>>> import numpy as np
>>> from numpy import linalg as LA
>>> np.set_printoptions(suppress=True, linewidth=200)
>>> Q, _ = LA.qr(np.array([[-1.6, 1.2, 0.9], [-1.3, -2.2, -0.2], [0.2, -0.7, -1.0]]))
>>> A = Q[:, :3]
>>> A.round(2)
array([[-0.77,  0.58,  0.25],
       [-0.63, -0.76, -0.17],
       [ 0.1 , -0.29,  0.95]])
>>> np.unravel_index(np.abs(A).argmax(), A.shape)
(np.int64(2), np.int64(2))
>>> np.count_nonzero(A)
np.int64(9)
>>> np.round(np.abs(A).max(), 2)
np.float64(0.95)
>>> A[3]
Traceback (most recent call last):
  File "<python-input-9>", line 1, in <module>
    A[3]
    ~^^^
IndexError: index 3 is out of bounds for axis 0 with size 3
>>> LA.rank(A)
Traceback (most recent call last):
  File "<python-input-10>", line 1, in <module>
    LA.rank(A)
    ^^^^^^^
AttributeError: module 'numpy.linalg' has no attribute 'rank'
>>> np.round(LA.svd(A, compute_uv=False), 2)
array([1., 1., 1.])
>>> np.round(A.sum(axis=0), 2)
array([-1.3 , -0.47,  1.04])
>>> np.round(A - A[0], 2)
array([[ 0.  ,  0.  ,  0.  ],
       [ 0.14, -1.34, -0.42],
       [ 0.87, -0.87,  0.7 ]])
>>> np.round(A.mean(axis=0), 2)
array([-0.43, -0.16,  0.35])
>>> np.round(np.diff(A, axis=0), 2)
array([[ 0.14, -1.34, -0.42],
       [ 0.72,  0.47,  1.12]])
>>> def softmax(z):
...     e = np.exp(z - z.max(axis=-1, keepdims=True))
...     return e / e.sum(axis=-1, keepdims=True)
... 
>>> np.round(softmax(A).sum(axis=1), 2)
array([1., 1., 1.])
>>> np.round(softmax(A[0]), 2)
array([0.13, 0.51, 0.36])
>>> S = A @ A.T / np.sqrt(3)
>>> np.round(softmax(S)[0] @ A, 2) + 0
array([-0.5 ,  0.  ,  0.33])
>>> other = A / LA.norm(A, axis=1, keepdims=True)
>>> C2 = other @ other.T
>>> (np.abs(C2) > 0.9).astype(int)
array([[1, 0, 0],
       [0, 1, 0],
       [0, 0, 1]])
>>> np.argwhere(np.triu(np.abs(C2) > 0.95, 1))
array([], shape=(0, 2), dtype=int64)
>>> C2[2].round(2) + 0
array([0., 0., 1.])
>>> C2.round(2) + 0
array([[1., 0., 0.],
       [0., 1., 0.],
       [0., 0., 1.]])
>>> np.degrees(np.arccos(np.clip(C2[2, 1], -1, 1)))
np.float64(90.0)
>>> (C2 - 2 * np.eye(3)).round(6).argmax(axis=1)
array([1, 0, 0])
>>> np.round(LA.norm(other, axis=1), 2)
array([1., 1., 1.])
>>> vec = np.array([5, 1, 7])
>>> np.round(LA.inv(A), 2)
array([[-0.77, -0.63,  0.1 ],
       [ 0.58, -0.76, -0.29],
       [ 0.25, -0.17,  0.95]])
>>> other = np.array([[2, 2], [0, 0], [3, 1]])
>>> np.round(np.einsum("ij,ij->i", A, A), 2)
array([1., 1., 1.])
>>> LA.matrix_rank(A @ other)
np.int64(2)
>>> np.round(other.T @ A.T, 2)
array([[-0.79, -1.75,  3.05],
       [-1.29, -1.42,  1.15]])
>>> X = np.loadtxt("arr.csv", delimiter=",")
>>> X.round(2)
array([[-0.36, -0.64, -0.21, -0.64],
       [-0.64,  0.7 , -0.1 , -0.3 ],
       [-0.21, -0.1 ,  0.97, -0.1 ],
       [-0.64, -0.3 , -0.1 ,  0.7 ]])
>>> # equal to its transpose
>>> Q, vecs = LA.qr(X[:, :1])[0], LA.qr(X[:, 1:])[0]
>>> sv = LA.svd(Q.T @ vecs, compute_uv=False)
>>> (sv > 0.9).sum()
np.int64(0)
>>> round(LA.norm(Q @ Q.T - vecs @ vecs.T, 2), 2)
np.float64(1.0)
>>> vec = np.array([2, -2, 2, -3])
>>> target = X @ vec
>>> coef, lr = np.zeros(4), 1 / LA.norm(X, 2) ** 2
>>> for i in range(20):
...     coef -= lr * X.T @ (X @ coef - target)
...     if i % 5 == 0: print(i, round(LA.norm(X @ coef - target), 2))
... 
0 0.0
5 0.0
10 0.0
15 0.0
>>> round(float(LA.cond(X)), 2)
1.0
>>> coef.round(2)
array([ 2., -2.,  2., -3.])
>>> other = LA.inv(X)
>>> np.round(LA.inv(other), 2)
array([[-0.36, -0.64, -0.21, -0.64],
       [-0.64,  0.7 , -0.1 , -0.3 ],
       [-0.21, -0.1 ,  0.97, -0.1 ],
       [-0.64, -0.3 , -0.1 ,  0.7 ]])
>>> other.round(2)
array([[-0.36, -0.64, -0.21, -0.64],
       [-0.64,  0.7 , -0.1 , -0.3 ],
       [-0.21, -0.1 ,  0.97, -0.1 ],
       [-0.64, -0.3 , -0.1 ,  0.7 ]])
>>> np.round(X @ other, 2) + 0
array([[1., 0., 0., 0.],
       [0., 1., 0., 0.],
       [0., 0., 1., 0.],
       [0., 0., 0., 1.]])
>>> round(float(LA.cond(X)), 2)
1.0
